% ipython --no-banner

In [1]: import numpy as np

In [2]: import numpy.linalg as la

In [3]: np.set_printoptions(precision=1, suppress=True, linewidth=140, sign=" ")

In [4]: W2 = np.array([[2.1, -2.2, 1.8, 1.9, -1.2, 0.2],
   ...:     [-1.1, 0.9, 0.7, -0.7, 1.0, -1.1],
   ...:     [0.9, 0.6, 0.2, -1.0, -0.9, 0.6]])

In [5]: rng = np.random.default_rng(82342)

In [6]: E = np.array([[-3, 1, 3],
   ...:     [1, 1, -3],
   ...:     [-1, 0, 0],
   ...:     [3, -3, -2],
   ...:     [-1, 2, -2],
   ...:     [4, 5, -2],
   ...:     [1, -4, 1],
   ...:     [2, -5, -3],
   ...:     [-1, -4, 5],
   ...:     [-1, -5, 5],
   ...:     [3, -2, 1],
   ...:     [5, 2, 5],
   ...:     [-3, -1, 5],
   ...:     [-1, 0, 4],
   ...:     [5, -2, -2],
   ...:     [-5, -2, -5],
   ...:     [5, -2, 0],
   ...:     [3, 4, -4],
   ...:     [-2, 2, -2],
   ...:     [5, 0, -1],
   ...:     [0, -4, 5],
   ...:     [-3, 5, -3],
   ...:     [0, 4, -1],
   ...:     [2, 3, 4],
   ...:     [-1, 2, 3],
   ...:     [-2, 5, -1],
   ...:     [0, 3, -1],
   ...:     [0, -3, 1],
   ...:     [-2, 1, 4],
   ...:     [-3, -3, 0]]) @ W2 + 0.1 * rng.normal(size=(30, 6))

In [7]: E.round(1) + 0
Out[7]: 
array([[ -4.8,   9.1,  -4.4,  -9.6,   1.9,   0.1],
       [ -1.6,  -3.2,   1.9,   4.2,   2.7,  -2.6],
       [ -2. ,   2.3,  -1.7,  -1.9,   1.2,   0. ],
       [  7.8, -10.5,   3. ,   9.7,  -4.8,   2.6],
       [ -6.1,   3. ,  -0.9,  -1.4,   5.2,  -3.6],
       [  1.2,  -5.4,  10.4,   6.1,   2. ,  -5.8],
       [  7.5,  -5.3,  -0.9,   3.6,  -6.1,   5. ],
       [  7. , -10.6,  -0.5,  10.2,  -4.6,   4.3],
       [  6.9,   1.6,  -3.5,  -4.2,  -7.3,   7.2],
       [  7.9,   0.6,  -4.1,  -3.4,  -8.2,   8.4],
       [  9.5,  -7.9,   4.1,   6. ,  -6.5,   3.6],
       [ 12.7,  -6.1,  11.3,   3. ,  -8.5,   1.7],
       [ -0.8,   8.8,  -5.2, -10.1,  -2. ,   3.6],
       [  1.6,   4.6,  -0.9,  -6. ,  -2.6,   2.2],
       [ 10.8, -14. ,   7.2,  13. ,  -6.2,   1.8],
       [-12.8,   6.2, -11.3,  -3.1,   8.5,  -1.9],
       [ 12.7, -12.8,   7.4,  10.9,  -8. ,   3.1],
       [ -1.6,  -5.3,   7.4,   7. ,   3.9,  -6.3],
       [ -8.2,   5.1,  -2.6,  -3.3,   6.2,  -3.7],
       [  9.4, -11.6,   8.9,  10.5,  -5.3,   0.4],
       [  9. ,  -0.7,  -1.7,  -2.3,  -8.6,   7.4],
       [-14.5,   9.3,  -2.3,  -6.3,  11.1,  -8. ],
       [ -5.3,   2.7,   2.4,  -1.8,   5. ,  -5. ],
       [  4.7,   0.7,   6.4,  -2.3,  -2.9,  -0.4],
       [ -1.7,   5.9,   0. ,  -6.2,   0.5,  -0.5],
       [-10.5,   8.3,  -0.4,  -6.4,   8.4,  -6.8],
       [ -4.3,   2.1,   2. ,  -1.2,   3.9,  -3.9],
       [  4.2,  -2.2,  -1.9,   1.1,  -4. ,   3.9],
       [ -1.7,   7.7,  -2.2,  -8.4,  -0.1,   0.9],
       [ -2.9,   4. ,  -7.4,  -3.6,   0.8,   2.8]])

In [8]: round(la.norm(E, 2) / la.norm(E), 1)
Out[8]: np.float64(0.8)

In [9]: la.matrix_rank(E, rtol=0.1)
Out[9]: np.int64(3)

In [10]: print(round(np.log10(la.cond(E))))
2
